% python3 -q
>>> import numpy as np
>>> np.set_printoptions(precision=2, suppress=True, linewidth=160, sign=" ")
>>> arr = np.load("data.npy")
>>> print(arr)
[[ 0  0  1  0]
 [ 0  0  1  0]
 [ 1  1  0  1]
 [ 0  0  1  0]]
>>> print(np.allclose(arr, arr.T))
True
>>> print(np.round(np.linalg.det(arr), 2))
0.0
>>> print(np.linalg.matrix_power(arr, 4))
[[ 3  3  0  3]
 [ 3  3  0  3]
 [ 0  0  9  0]
 [ 3  3  0  3]]
>>> print(arr @ arr)
[[ 1  1  0  1]
 [ 1  1  0  1]
 [ 0  0  3  0]
 [ 1  1  0  1]]
>>> print(np.allclose(arr @ arr.T, arr.T @ arr))
True
>>> print((arr + arr.T) / 2)
[[ 0.  0.  1.  0.]
 [ 0.  0.  1.  0.]
 [ 1.  1.  0.  1.]
 [ 0.  0.  1.  0.]]
>>> print(np.trace(arr))
0
>>> w1 = np.array([[5, -5], [3, -8], [1, 1], [2, 7]])
>>> coef = np.array([2, 1])
>>> hid = np.maximum(arr @ w1 + coef, 0)
>>> print((hid > 0).astype(int))
[[ 1  1]
 [ 1  1]
 [ 1  0]
 [ 1  1]]
>>> print(hid)
[[  3   2]
 [  3   2]
 [ 12   0]
 [  3   2]]
>>> Z = np.array([[-3, -1], [0, 2]])
>>> print((hid @ Z).round(6).argmax(axis=1))
[ 1  1  1  1]
>>> print(w1 @ Z)
[[-15 -15]
 [ -9 -19]
 [ -3   1]
 [ -6  12]]
>>> proj = hid @ np.linalg.solve(hid.T @ hid, hid.T)
>>> print(np.linalg.matrix_rank(np.eye(4) - proj))
2
>>> print(np.round(np.linalg.eigvalsh(proj), 2) + 0)
[ 0.  0.  1.  1.]
>>> print(np.round((np.eye(4) - proj) @ hid, 2) + 0)
[[ 0.  0.]
 [ 0.  0.]
 [ 0.  0.]
 [ 0.  0.]]
>>> print(np.trace(proj))
2.0
>>> print(np.allclose(proj @ proj, proj))
True
>>> print(round(np.linalg.norm(arr[1], 1), 2), np.round(np.linalg.norm(arr[1], np.inf), 2))
1.0 1.0
>>> print(np.linalg.norm(arr, axis=0))
[ 1.    1.    1.73  1.  ]
>>> print(np.linalg.norm(arr, axis=1))
[ 1.    1.    1.73  1.  ]
>>> print(np.round(np.linalg.norm(arr, 2), 2))
1.73
>>> print(round(float(np.linalg.norm(arr) ** 2 / np.linalg.norm(arr, 2) ** 2), 2))
2.0
>>> print(np.round(np.linalg.norm(arr[1] - arr[0]), 2))
0.0
>>> print(np.linalg.norm(arr, axis=1).argmax())
2
>>> print(arr[1] @ arr[0])
1
>>> Y = arr / np.linalg.norm(arr, axis=1, keepdims=True)
>>> cov = Y @ Y.T
>>> print((np.abs(cov) > 0.9).astype(int))
[[ 1  1  0  1]
 [ 1  1  0  1]
 [ 0  0  1  0]
 [ 1  1  0  1]]
>>> A = np.load("x.npy")
>>> print(A)
[[ 0.  0.  0.]
 [ 0.  0.  2.]
 [ 0.  2.  0.]]
>>> proj = np.triu(np.array([[-3, 0, 3], [3, -3, -2], [-2, -3, 3]]), 1) + np.eye(3)
>>> Y = proj @ A @ np.linalg.inv(proj)
>>> print(Y)
[[ 0.  6. 12.]
 [ 0. -4. -6.]
 [ 0.  2.  4.]]
>>> print(np.linalg.matrix_rank(Y))
2
>>> M = np.loadtxt("layer4.csv", delimiter=",")
>>> print(M)
[[-0.28  0.72 -0.34]
 [-4.44 -3.44 -5.55]
 [ 6.    7.    7.5 ]
 [-3.93 -2.93 -4.91]
 [ 1.29  2.29  1.61]
 [ 2.62  3.62  3.28]
 [ 1.79  2.79  2.24]
 [ 2.29  3.29  2.86]
 [-3.76 -2.76 -4.71]
 [-0.74  0.26 -0.92]
 [ 9.51 10.51 11.89]
 [ 0.44  1.44  0.55]
 [-0.16  0.84 -0.19]
 [ 0.6   1.6   0.75]
 [-6.08 -5.08 -7.6 ]
 [-6.14 -5.14 -7.68]
 [-0.21  0.79 -0.26]
 [-0.78  0.22 -0.98]
 [-5.94 -4.94 -7.42]
 [-2.23 -1.23 -2.79]]
>>> print(np.linalg.norm(M, axis=0))
[ 17.59  17.59  21.99]
>>> print(round(M[17] @ M[2], 2))
-10.48
>>> print(round(float(np.linalg.norm(M, "nuc")), 2))
36.77
>>> print(round(float(np.linalg.norm(M[17] - M[2])), 2))
12.81
>>> print(np.linalg.norm(M, axis=1).argmax())
10
>>> rank = np.linalg.matrix_rank(M)
>>> print(rank)
2
>>> ns = np.linalg.svd(M)[2][rank:].T
>>> print([int(np.linalg.matrix_rank(M[:i])) for i in range(1, len(M) + 1)])
[1, 2, 2, 2, 2, 2, 2, 2, 2, 2, 2, 2, 2, 2, 2, 2, 2, 2, 2, 2]
>>> print(np.round(ns[:, 0] / ns[np.abs(ns[:, 0]).round(6).argmax(), 0], 2) + 0)
[ 1.   0.  -0.8]
>>> print(np.round(M @ ns, 2) + 0)
[[ 0.]
 [ 0.]
 [ 0.]
 [ 0.]
 [ 0.]
 [ 0.]
 [ 0.]
 [ 0.]
 [ 0.]
 [ 0.]
 [ 0.]
 [ 0.]
 [ 0.]
 [ 0.]
 [ 0.]
 [ 0.]
 [ 0.]
 [ 0.]
 [ 0.]
 [ 0.]]
>>> print(np.linalg.matrix_rank(M.T @ M), np.linalg.matrix_rank(M @ M.T))
2 2
